>>> import numpy as np
>>> np.set_printoptions(suppress=True, linewidth=140)
>>> data = np.load("test8.npy")
>>> data
array([[  7.9 ,   3.9 ,   6.6 ,   5.  ,   6.3 ,   1.  ,  -4.  ,   3.  ,  -7.7 ],
       [ -1.15,  -5.15,   0.57,   5.  ,   3.28,   1.  ,  -4.  ,   3.  , -10.72],
       [  5.57,   1.57,   5.05,   5.  ,   5.52,   1.  ,  -4.  ,   3.  ,  -8.48],
       [  6.09,   2.09,   5.39,   5.  ,   5.7 ,   1.  ,  -4.  ,   3.  ,  -8.3 ],
       [  8.51,   4.51,   7.01,   5.  ,   6.5 ,   1.  ,  -4.  ,   3.  ,  -7.5 ],
       [ 11.1 ,   7.1 ,   8.74,   5.  ,   7.37,   1.  ,  -4.  ,   3.  ,  -6.63],
       [  8.3 ,   4.3 ,   6.87,   5.  ,   6.43,   1.  ,  -4.  ,   3.  ,  -7.57],
       [  5.03,   1.03,   4.69,   5.  ,   5.34,   1.  ,  -4.  ,   3.  ,  -8.66],
       [  8.71,   4.71,   7.14,   5.  ,   6.57,   1.  ,  -4.  ,   3.  ,  -7.43],
       [  6.6 ,   2.6 ,   5.73,   5.  ,   5.87,   1.  ,  -4.  ,   3.  ,  -8.13],
       [  2.31,  -1.69,   2.87,   5.  ,   4.44,   1.  ,  -4.  ,   3.  ,  -9.56],
       [ 13.58,   9.58,  10.39,   5.  ,   8.19,   1.  ,  -4.  ,   3.  ,  -5.81],
       [  4.34,   0.34,   4.22,   5.  ,   5.11,   1.  ,  -4.  ,   3.  ,  -8.89],
       [  4.71,   0.71,   4.47,   5.  ,   5.24,   1.  ,  -4.  ,   3.  ,  -8.76],
       [  7.45,   3.45,   6.3 ,   5.  ,   6.15,   1.  ,  -4.  ,   3.  ,  -7.85],
       [  3.15,  -0.85,   3.43,   5.  ,   4.72,   1.  ,  -4.  ,   3.  ,  -9.28],
       [  4.04,   0.04,   4.02,   5.  ,   5.01,   1.  ,  -4.  ,   3.  ,  -8.99],
       [  7.07,   3.07,   6.05,   5.  ,   6.02,   1.  ,  -4.  ,   3.  ,  -7.98],
       [  3.55,  -0.45,   3.7 ,   5.  ,   4.85,   1.  ,  -4.  ,   3.  ,  -9.15],
       [  3.76,  -0.24,   3.84,   5.  ,   4.92,   1.  ,  -4.  ,   3.  ,  -9.08],
       [ 10.88,   6.88,   8.59,   5.  ,   7.29,   1.  ,  -4.  ,   3.  ,  -6.71],
       [  5.57,   1.57,   5.05,   5.  ,   5.52,   1.  ,  -4.  ,   3.  ,  -8.48],
       [ 10.67,   6.67,   8.45,   5.  ,   7.22,   1.  ,  -4.  ,   3.  ,  -6.78],
       [  5.41,   1.41,   4.94,   5.  ,   5.47,   1.  ,  -4.  ,   3.  ,  -8.53],
       [  5.81,   1.81,   5.21,   5.  ,   5.6 ,   1.  ,  -4.  ,   3.  ,  -8.4 ],
       [  7.88,   3.88,   6.58,   5.  ,   6.29,   1.  ,  -4.  ,   3.  ,  -7.71],
       [  4.1 ,   0.1 ,   4.07,   5.  ,   5.03,   1.  ,  -4.  ,   3.  ,  -8.97],
       [  8.29,   4.29,   6.86,   5.  ,   6.43,   1.  ,  -4.  ,   3.  ,  -7.57],
       [  9.57,   5.57,   7.71,   5.  ,   6.86,   1.  ,  -4.  ,   3.  ,  -7.14],
       [  8.52,   4.52,   7.01,   5.  ,   6.51,   1.  ,  -4.  ,   3.  ,  -7.49],
       [  4.  ,   0.  ,   4.  ,   5.  ,   5.  ,   1.  ,  -4.  ,   3.  ,  -9.  ],
       [  6.16,   2.16,   5.44,   5.  ,   5.72,   1.  ,  -4.  ,   3.  ,  -8.28],
       [  1.27,  -2.73,   2.18,   5.  ,   4.09,   1.  ,  -4.  ,   3.  ,  -9.91]])
>>> # null space of dimension 5
>>> U, s, Vt = np.linalg.svd(data)
>>> np.argmax(s[:-1] / (s[1:] + 1e-6)) + 1
np.int64(4)
>>> out = U[:, :4] @ np.diag(s[:4]) @ Vt[:4]
>>> np.round(np.linalg.norm(data - out, 2), 2), round(float(s[4]), 2)
(np.float64(0.0), 0.0)
>>> np.linalg.matrix_rank(out)
np.int64(4)
